>>> import numpy as np
>>> import numpy.linalg as la
>>> np.set_printoptions(precision=2, suppress=True, linewidth=200, floatmode="fixed")
>>> rnd = lambda a: np.round(a, 2) + 0
>>> K = np.loadtxt("data.csv", delimiter=",")
>>> K
array([[-5.80, 16.27,  2.16,  9.35],
       [-7.76, 13.23, -2.29,  9.67],
       [-6.28, 15.53, -0.62,  9.37],
       [-6.16, 15.74, -0.46,  8.31],
       [-4.93, 14.82,  0.04,  9.77],
       [-6.96, 13.33, -0.86,  8.20],
       [-4.97, 13.69, -1.20,  9.68],
       [-6.07, 14.99,  0.75,  7.67],
       [-6.58, 15.11,  0.39,  8.30],
       [-4.37, 15.23, -0.20,  7.16],
       [-5.57, 14.85, -0.46,  8.89],
       [-6.51, 14.12, -1.86,  7.84]])
>>> vec = np.array([7, 1, 5, 8])
>>> target = K @ vec
>>> try:
...     la.solve(K, target)
... except la.LinAlgError as e:
...     print("failed:", e)
... 
failed: Last 2 dimensions of the array must be square
>>> rnd(target)
array([61.27, 24.82, 43.43, 36.80, 58.67, 25.91, 50.34, 37.61, 37.40, 40.92, 44.68, 21.97])
>>> rng = np.random.default_rng(10)
>>> target = target + 0.3 * rng.normal(size=12)
>>> rnd(target)
array([60.94, 24.60, 43.20, 36.88, 58.60, 25.95, 50.59, 37.87, 37.54, 40.78, 44.45, 21.73])
>>> b, *_ = la.lstsq(K, target)
>>> rnd(K.T @ (target - K @ b))
array([0.00, 0.00, 0.00, 0.00])
>>> [round(float(la.norm(la.solve(K.T @ K + lam * np.eye(4), K.T @ target))), 2) for lam in (0, 1, 10, 100)]
[11.78, 10.67, 6.26, 2.52]
>>> rnd(la.norm(target - K @ b))
np.float64(0.68)
>>> idx = K[:, 0] > np.median(K[:, 0])
>>> u = K[idx].mean(axis=0) - K[~idx].mean(axis=0)
>>> np.argsort(-np.abs(u).round(6), kind="stable")
array([0, 2, 1, 3])
>>> J = np.loadtxt("arr.csv", delimiter=",")
>>> rnd(J)
array([[0.11, 0.33, 0.22, 0.11, 0.22],
       [0.11, 0.22, 0.11, 0.33, 0.22],
       [0.09, 0.27, 0.27, 0.09, 0.27],
       [0.40, 0.00, 0.20, 0.40, 0.00],
       [0.23, 0.15, 0.15, 0.23, 0.23]])
>>> rnd(J.sum(axis=1))
array([1.00, 1.00, 1.00, 1.00, 1.00])
>>> rnd(la.matrix_power(J, 100))
array([[0.20, 0.19, 0.19, 0.24, 0.18],
       [0.20, 0.19, 0.19, 0.24, 0.18],
       [0.20, 0.19, 0.19, 0.24, 0.18],
       [0.20, 0.19, 0.19, 0.24, 0.18],
       [0.20, 0.19, 0.19, 0.24, 0.18]])
>>> rnd(la.matrix_power(J, 2))
array([[0.17, 0.21, 0.18, 0.24, 0.21],
       [0.23, 0.15, 0.18, 0.28, 0.16],
       [0.16, 0.21, 0.19, 0.23, 0.22],
       [0.22, 0.19, 0.22, 0.22, 0.14],
       [0.20, 0.19, 0.19, 0.24, 0.18]])
>>> p = np.eye(5)[1]
>>> for _ in range(7):
...     p = p @ J
...     print(p.round(2))
... 
[0.11 0.22 0.11 0.33 0.22]
[0.23 0.15 0.18 0.28 0.16]
[0.21 0.18 0.20 0.24 0.17]
[0.20 0.19 0.19 0.24 0.18]
[0.20 0.19 0.19 0.24 0.18]
[0.20 0.19 0.19 0.24 0.18]
[0.20 0.19 0.19 0.24 0.18]
>>> u = np.array([1, 1, 2, 2, 3])
>>> Y = J + np.outer(u, np.eye(5)[1])
>>> la.matrix_rank(Y - J)
np.int64(1)
>>> rnd(la.det(Y) / la.det(J)), rnd(1 + la.solve(J, u)[1])
(np.float64(-6.31), np.float64(-6.31))
>>> rnd(Y)
array([[0.11, 1.33, 0.22, 0.11, 0.22],
       [0.11, 1.22, 0.11, 0.33, 0.22],
       [0.09, 2.27, 0.27, 0.09, 0.27],
       [0.40, 2.00, 0.20, 0.40, 0.00],
       [0.23, 3.15, 0.15, 0.23, 0.23]])
>>> la.cond(Y) > 100
np.True_
>>> rnd(np.abs(la.svd(Y)[2][-1]))
array([0.71, 0.05, 0.33, 0.32, 0.53])
>>> round(np.log10(la.cond(Y)))
2
>>> la.matrix_rank(Y, rtol=0.1)
np.int64(1)
>>> np.argsort(-la.norm(Y, axis=0).round(6), kind="stable")[:3]
array([1, 3, 0])
>>> M = np.maximum(np.array([[-2, -1],
...     [2, 1],
...     [0, -1],
...     [1, 1],
...     [0, -1],
...     [2, 2],
...     [0, 1],
...     [0, 0],
...     [2, 0],
...     [0, -2]]) @ np.array([[1, 2, 2], [-1, -1, 0]]) + np.array([0, 0, 3]), 0)
>>> M
array([[0, 0, 0],
       [1, 3, 7],
       [1, 1, 3],
       [0, 1, 5],
       [1, 1, 3],
       [0, 2, 7],
       [0, 0, 3],
       [0, 0, 3],
       [2, 4, 7],
       [2, 2, 3]])
>>> vec = np.array([0, -3, 0])
>>> target = M @ vec
>>> b, lr = np.zeros(3), 1 / la.norm(M, 2) ** 2
>>> for i in range(20):
...     b -= lr * M.T @ (M @ b - target)
...     if i % 5 == 0: print(i, round(la.norm(M @ b - target), 2))
... 
0 6.21
5 5.25
10 4.49
15 3.87
>>> rnd(b)
array([-0.72, -1.18, -0.58])
>>> F = np.load("sample7.npy")
>>> F
array([[2, 9, 2, 9],
       [3, 3, 3, 3],
       [2, 9, 2, 9],
       [3, 3, 3, 3]])
>>> rnd(F @ la.pinv(F) @ F)
array([[2.00, 9.00, 2.00, 9.00],
       [3.00, 3.00, 3.00, 3.00],
       [2.00, 9.00, 2.00, 9.00],
       [3.00, 3.00, 3.00, 3.00]])
>>> la.lstsq(F[:-1].T, F[-1])[2]
np.int32(2)
>>> np.unique(F.round(6), axis=0).shape
(2, 4)
>>> rnd(np.trace(la.pinv(F) @ F))
np.float64(2.0)
>>> C2 = F.T @ F
>>> C2
array([[ 26,  54,  26,  54],
       [ 54, 180,  54, 180],
       [ 26,  54,  26,  54],
       [ 54, 180,  54, 180]])
>>> np.allclose(C2, C2.T)
True
>>> np.diag(C2)
array([ 26, 180,  26, 180])
>>> np.trace(C2), (F ** 2).sum()
(np.int64(412), np.int64(412))
>>> vec = np.array([3, -2, 2, -2])
>>> np.sign((F @ vec).round(6))
array([-1,  1, -1,  1])
>>> la.norm(F @ vec) <= la.norm(F, 2) * la.norm(vec) + 1e-9
np.True_
>>> F @ (2 * vec)
array([-52,   6, -52,   6])
>>> (F * vec).sum(axis=1)
array([-26,   3, -26,   3])
>>> (F @ vec).argmax()
np.int64(1)
>>> F @ np.eye(4)[2]
array([2.00, 3.00, 2.00, 3.00])
>>> arr = np.loadtxt("w.csv", delimiter=",")
>>> rnd(arr)
array([[ 0.98, -0.07,  0.16,  0.02, -0.12],
       [-0.07,  0.79,  0.49,  0.07, -0.35],
       [ 0.16,  0.49, -0.15, -0.16,  0.82],
       [ 0.02,  0.07, -0.16,  0.98,  0.12],
       [-0.12, -0.35,  0.82,  0.12,  0.41]])
>>> q, vecs = la.qr(arr[:, :4])[0], la.qr(arr[:, 4:])[0]
>>> sv = la.svd(q.T @ vecs, compute_uv=False)
>>> rnd(sv)
array([0.00])
>>> np.degrees(np.arccos(sv.clip(0, 1)))
array([90.00])
>>> P = M @ la.solve(M.T @ M, M.T)
>>> la.matrix_rank(np.eye(10) - P)
np.int64(7)
>>> rnd(np.diag(P))
array([0.00, 0.31, 0.21, 0.23, 0.21, 0.45, 0.29, 0.29, 0.54, 0.49])
>>> rnd(la.eigvalsh(P))
array([0.00, 0.00, 0.00, 0.00, 0.00, 0.00, 0.00, 1.00, 1.00, 1.00])
>>> rnd(P)
array([[ 0.00,  0.00,  0.00,  0.00,  0.00,  0.00,  0.00,  0.00,  0.00,  0.00],
       [ 0.00,  0.31, -0.01,  0.13, -0.01,  0.29, -0.03, -0.03,  0.34,  0.02],
       [ 0.00, -0.01,  0.21,  0.05,  0.21, -0.06,  0.15,  0.15,  0.04,  0.26],
       [ 0.00,  0.13,  0.05,  0.23,  0.05,  0.27,  0.19,  0.19, -0.02, -0.10],
       [ 0.00, -0.01,  0.21,  0.05,  0.21, -0.06,  0.15,  0.15,  0.04,  0.26],
       [ 0.00,  0.29, -0.06,  0.27, -0.06,  0.45,  0.10,  0.10,  0.13, -0.22],
       [ 0.00, -0.03,  0.15,  0.19,  0.15,  0.10,  0.29,  0.29, -0.16,  0.02],
       [ 0.00, -0.03,  0.15,  0.19,  0.15,  0.10,  0.29,  0.29, -0.16,  0.02],
       [ 0.00,  0.34,  0.04, -0.02,  0.04,  0.13, -0.16, -0.16,  0.54,  0.25],
       [ 0.00,  0.02,  0.26, -0.10,  0.26, -0.22,  0.02,  0.02,  0.25,  0.49]])
>>> data = np.loadtxt("mat.csv", delimiter=",")
>>> data
array([[-1.40, -0.20, -2.75],
       [ 1.00, -1.40,  2.05],
       [-1.30, -2.60, -2.47],
       [-0.70,  1.60, -1.35],
       [-0.80, -0.30, -1.53],
       [ 0.10,  1.40,  0.34],
       [-1.40, -1.40, -2.61],
       [ 0.90, -2.50,  1.89],
       [ 0.70,  1.60,  1.40],
       [ 0.70,  0.70,  1.42],
       [-1.10, -1.20, -2.29],
       [ 0.20, -0.80,  0.59],
       [ 0.80, -1.20,  1.60],
       [ 0.90,  0.20,  1.74]])
>>> idx = rng.permutation(3)
>>> Y = data[:, idx] * rng.choice([-1, 1], 3)
>>> Y
array([[-2.75, -0.20, -1.40],
       [ 2.05, -1.40,  1.00],
       [-2.47, -2.60, -1.30],
       [-1.35,  1.60, -0.70],
       [-1.53, -0.30, -0.80],
       [ 0.34,  1.40,  0.10],
       [-2.61, -1.40, -1.40],
       [ 1.89, -2.50,  0.90],
       [ 1.40,  1.60,  0.70],
       [ 1.42,  0.70,  0.70],
       [-2.29, -1.20, -1.10],
       [ 0.59, -0.80,  0.20],
       [ 1.60, -1.20,  0.80],
       [ 1.74,  0.20,  0.90]])
>>> U, _, Vt = la.svd(data.T @ Y)
>>> rnd(U @ Vt)
array([[0.00, 0.00, 1.00],
       [0.00, 1.00, 0.00],
       [1.00, 0.00, 0.00]])
>>> idx
array([2, 1, 0])
>>> idx = data[:, 1] > np.median(data[:, 1])
>>> u = data[idx].mean(axis=0) - data[~idx].mean(axis=0)
>>> rnd(u)
array([0.06, 2.30, 0.07])
>>> (((data - data.mean(axis=0)) @ u > 0) == idx).mean()
np.float64(1.0)
>>> np.argsort(-np.abs(u).round(6), kind="stable")
array([1, 2, 0])
>>> t3 = np.stack([data, 5 * data, data[::-1]])
>>> t3.shape
(3, 14, 3)
>>> U, sv, Vt = la.svd(data)
>>> np.argmax(sv[:-1] / (sv[1:] + 1e-6)) + 1
np.int64(2)
>>> rnd(sv)
array([7.82, 5.18, 0.15])
>>> Y = U[:, :2] @ np.diag(sv[:2]) @ Vt[:2]
>>> rnd(la.norm(data - Y) / la.norm(data))
np.float64(0.02)
>>> la.matrix_rank(Y)
np.int64(2)
>>> rnd(la.norm(data - Y, 2)), rnd(sv[2])
(np.float64(0.15), np.float64(0.15))
>>> rnd(np.abs(data - Y).max())
np.float64(0.07)
>>> feats = np.loadtxt("case3.csv", delimiter=",")
>>> feats
array([[ 0.00, 15.00,  0.00],
       [ 3.00, 18.00,  3.00],
       [40.00,  0.00, 32.00],
       [ 0.00,  0.00, 20.00],
       [10.00,  9.00, 10.00],
       [ 0.00, 14.00,  2.00],
       [ 0.00,  0.00, 20.00],
       [49.00,  0.00, 33.00],
       [19.00, 13.00, 11.00],
       [12.00, 22.00,  4.00],
       [28.00, 17.00, 12.00],
       [ 0.00,  2.00,  0.00],
       [ 0.00, 15.00,  0.00],
       [ 0.00,  0.00,  7.00],
       [ 0.00,  0.00, 20.00],
       [ 0.00,  0.00,  6.00],
       [ 7.00, 44.00,  0.00],
       [ 0.00,  0.00, 15.00],
       [22.00,  0.00, 30.00],
       [ 0.00,  0.00, 27.00],
       [ 0.00, 11.00,  0.00]])
>>> Xs = (feats - feats.mean(axis=0)) / feats.std(axis=0)
>>> np.argwhere(np.abs(Xs) > 2)
array([[ 2,  0],
       [ 7,  0],
       [16,  1]])
>>> rnd(Xs.std(axis=0))
array([1.00, 1.00, 1.00])
>>> b = la.lstsq(np.delete(Xs, 2, axis=1), Xs[:, 2])[0]
>>> rnd(1 - np.var(Xs[:, 2] - np.delete(Xs, 2, axis=1) @ b))
np.float64(0.68)
>>> np.abs(b).argmax()
np.int64(1)
>>> rnd(b)
array([ 0.56, -0.57])
>>> vec = np.array([0, -1, -1])
>>> feats @ vec
array([-15.00, -21.00, -32.00, -20.00, -19.00, -16.00, -20.00, -33.00, -24.00, -26.00, -29.00,  -2.00, -15.00,  -7.00, -20.00,  -6.00, -44.00, -15.00, -30.00, -27.00, -11.00])
>>> (feats * vec).sum(axis=1)
array([-15.00, -21.00, -32.00, -20.00, -19.00, -16.00, -20.00, -33.00, -24.00, -26.00, -29.00,  -2.00, -15.00,  -7.00, -20.00,  -6.00, -44.00, -15.00, -30.00, -27.00, -11.00])
>>> la.norm(feats @ vec) <= la.norm(feats, 2) * la.norm(vec) + 1e-9
np.True_
>>> feats * vec
array([[  0.00, -15.00,  -0.00],
       [  0.00, -18.00,  -3.00],
       [  0.00,  -0.00, -32.00],
       [  0.00,  -0.00, -20.00],
       [  0.00,  -9.00, -10.00],
       [  0.00, -14.00,  -2.00],
       [  0.00,  -0.00, -20.00],
       [  0.00,  -0.00, -33.00],
       [  0.00, -13.00, -11.00],
       [  0.00, -22.00,  -4.00],
       [  0.00, -17.00, -12.00],
       [  0.00,  -2.00,  -0.00],
       [  0.00, -15.00,  -0.00],
       [  0.00,  -0.00,  -7.00],
       [  0.00,  -0.00, -20.00],
       [  0.00,  -0.00,  -6.00],
       [  0.00, -44.00,  -0.00],
       [  0.00,  -0.00, -15.00],
       [  0.00,  -0.00, -30.00],
       [  0.00,  -0.00, -27.00],
       [  0.00, -11.00,  -0.00]])
>>> vec @ feats
Traceback (most recent call last):
  File "<python-input-110>", line 1, in <module>
    vec @ feats
    ~~~~^~~~~~~
ValueError: matmul: Input operand 1 has a mismatch in its core dimension 0, with gufunc signature (n?,k),(k,m?)->(n?,m?) (size 21 is different from 3)
